$ python -q
>>> import numpy as np
>>> np.set_printoptions(suppress=True, linewidth=160)
>>> feats = np.load("m.npy")
>>> print(feats.round(4))
[[ 0.6    -0.1333 -0.6667  0.1333 -0.4   ]
 [-0.1333  0.9556 -0.2222  0.0444 -0.1333]
 [-0.6667 -0.2222 -0.1111  0.2222 -0.6667]
 [ 0.1333  0.0444  0.2222  0.9556  0.1333]
 [-0.4    -0.1333 -0.6667  0.1333  0.6   ]]
>>> print(np.round(feats.sum(axis=0), 4))
[-0.4667  0.5111 -1.4444  1.4889 -0.4667]
>>> print(np.round(np.linalg.svd(feats, compute_uv=False), 4))
[1. 1. 1. 1. 1.]
>>> print(np.round(feats - feats[0], 4))
[[ 0.      0.      0.      0.      0.    ]
 [-0.7333  1.0889  0.4444 -0.0889  0.2667]
 [-1.2667 -0.0889  0.5556  0.0889 -0.2667]
 [-0.4667  0.1778  0.8889  0.8222  0.5333]
 [-1.      0.      0.      0.      1.    ]]
>>> print(np.round(feats.sum(axis=1), 4))
[-0.4667  0.5111 -1.4444  1.4889 -0.4667]
>>> print(np.count_nonzero(feats))
25
>>> print(np.round(np.diff(feats, axis=0), 4))
[[-0.7333  1.0889  0.4444 -0.0889  0.2667]
 [-0.5333 -1.1778  0.1111  0.1778 -0.5333]
 [ 0.8     0.2667  0.3333  0.7333  0.8   ]
 [-0.5333 -0.1778 -0.8889 -0.8222  0.4667]]
>>> print(np.all(np.linalg.eigvalsh(feats) > 0))
False
>>> print(np.round(np.linalg.eigvalsh(feats).min(), 4))
-1.0
>>> ev, vecs = np.linalg.eig(feats)
>>> print(np.round(np.sort(np.linalg.eigvals(feats @ feats)), 4))
[1. 1. 1. 1. 1.]
>>> print(np.round(np.prod(ev), 4))
-1.0
>>> ev, vecs = np.linalg.eigh(feats)
>>> print(np.unique(ev.round(6) + 0, return_counts=True)[1])
[1 4]
>>> print(np.round(np.linalg.eigvalsh(feats + -2 * np.eye(5)), 4))
[-3. -1. -1. -1. -1.]
>>> print(np.allclose(feats, feats.T))
True
>>> print(np.trace(feats))
3.0
>>> print(np.round(np.linalg.matrix_power(feats, 4), 4) + 0)
[[1. 0. 0. 0. 0.]
 [0. 1. 0. 0. 0.]
 [0. 0. 1. 0. 0.]
 [0. 0. 0. 1. 0.]
 [0. 0. 0. 0. 1.]]
>>> print(np.allclose(feats @ feats.T, feats.T @ feats))
True
>>> J = np.array([[1, 2, -9, 7, 8, 1, 1, -6, 4, 6, 0],
...     [-4, -3, -4, 9, 1, 5, 7, -1, -7, -3, -8],
...     [7, -2, -9, 2, -7, -6, 1, -9, -5, -8, -8],
...     [-2, -3, -7, 8, -4, -4, 2, 9, -8, -9, -5],
...     [-9, -9, -7, -7, 9, -4, 8, -2, -4, -3, 2]])
>>> J[-1] = J[0] + -2 * J[1]
>>> print(J)
[[  1   2  -9   7   8   1   1  -6   4   6   0]
 [ -4  -3  -4   9   1   5   7  -1  -7  -3  -8]
 [  7  -2  -9   2  -7  -6   1  -9  -5  -8  -8]
 [ -2  -3  -7   8  -4  -4   2   9  -8  -9  -5]
 [  9   8  -1 -11   6  -9 -13  -4  18  12  16]]
>>> rk = np.linalg.matrix_rank(J)
>>> print(rk)
4
>>> null = np.linalg.svd(J)[2][rk:].T
>>> print(np.allclose(J @ null, 0))
True
>>> print([int(np.linalg.matrix_rank(np.delete(J, i, axis=0))) for i in range(5)])
[4, 4, 3, 3, 4]
>>> print([int(np.linalg.matrix_rank(J[:, :j + 1])) for j in range(11)])
[1, 2, 3, 4, 4, 4, 4, 4, 4, 4, 4]
>>> U, sig, VT = np.linalg.svd(J)
>>> vecs = VT[:(sig > 1e-8).sum()]
>>> rng = np.random.default_rng(31)
>>> x = J[3] + 4 * J[0] + rng.integers(2) * np.eye(11)[5]
>>> print(x)
[  2.   5. -43.  36.  28.   1.   6. -15.   8.  15.  -5.]
>>> print(np.round(np.diag(vecs.T @ vecs), 4))
[0.2541 0.0554 0.5985 0.448  0.3555 0.3973 0.1977 0.7927 0.2744 0.3328 0.2936]
>>> print(np.linalg.matrix_rank(np.vstack([J, x])))
5
>>> print(round(float(np.linalg.norm(x - vecs.T @ vecs @ x)), 4))
0.7764
>>> print([round(float(x), 4) for x in np.linalg.svd(J, compute_uv=False)[:3]])
[43.2008, 20.7109, 17.9262]
>>> print(round(np.linalg.norm(J, 2) / np.linalg.norm(J), 4))
0.8204
>>> def softmax(z):
...     e = np.exp(z - z.max(axis=-1, keepdims=True))
...     return e / e.sum(axis=-1, keepdims=True)
... 
>>> print(np.round(softmax(J).sum(axis=1), 4))
[1. 1. 1. 1. 1.]
>>> print(np.round(softmax(J[2]), 4) + 0)
[0.9907 0.0001 0.     0.0067 0.     0.     0.0025 0.     0.     0.     0.    ]
>>> S = J @ J.T / np.sqrt(11)
>>> print(softmax(S)[2] @ J)
[ 7. -2. -9.  2. -7. -6.  1. -9. -5. -8. -8.]
>>> print(softmax(S).round(6).argmax(axis=1))
[0 1 2 3 4]
>>> m1 = np.array([[-1.0, -1.0, 0.0, 2.0, 0.0, 1.0, 2.0, 0.0],
...     [-3.0, 3.0, 0.0, 1.0, 1.0, 1.0, 1.0, 1.0],
...     [0.0, 0.0, -1.0, 0.0, 1.0, -1.0, 1.0, 1.0],
...     [0.0, 0.0, -2.0, 2.0, -2.0, 2.0, 1.0, -2.0],
...     [0.0, 0.0, -2.0, 0.0, 0.0, -1.0, -2.0, 0.0],
...     [0.0, 0.0, 0.0, 1.0, -2.0, 0.0, -2.0, -2.0],
...     [0.0, 0.0, -1.0, 1.0, -2.0, 0.0, 1.0, 2.0],
...     [0.0, 0.0, 0.0, 0.0, 1.0, 2.0, 2.0, 1.0]])
>>> t3 = np.stack([m1, 5 * m1, m1[::-1]])
>>> print(t3.shape)
(3, 8, 8)
>>> print(np.linalg.matrix_rank(t3.reshape(3, -1)))
2
>>> print((t3 @ m1.T).shape)
(3, 8, 8)
>>> print(np.round(np.linalg.norm(t3, axis=(1, 2)), 4))
[10.1489 50.7445 10.1489]
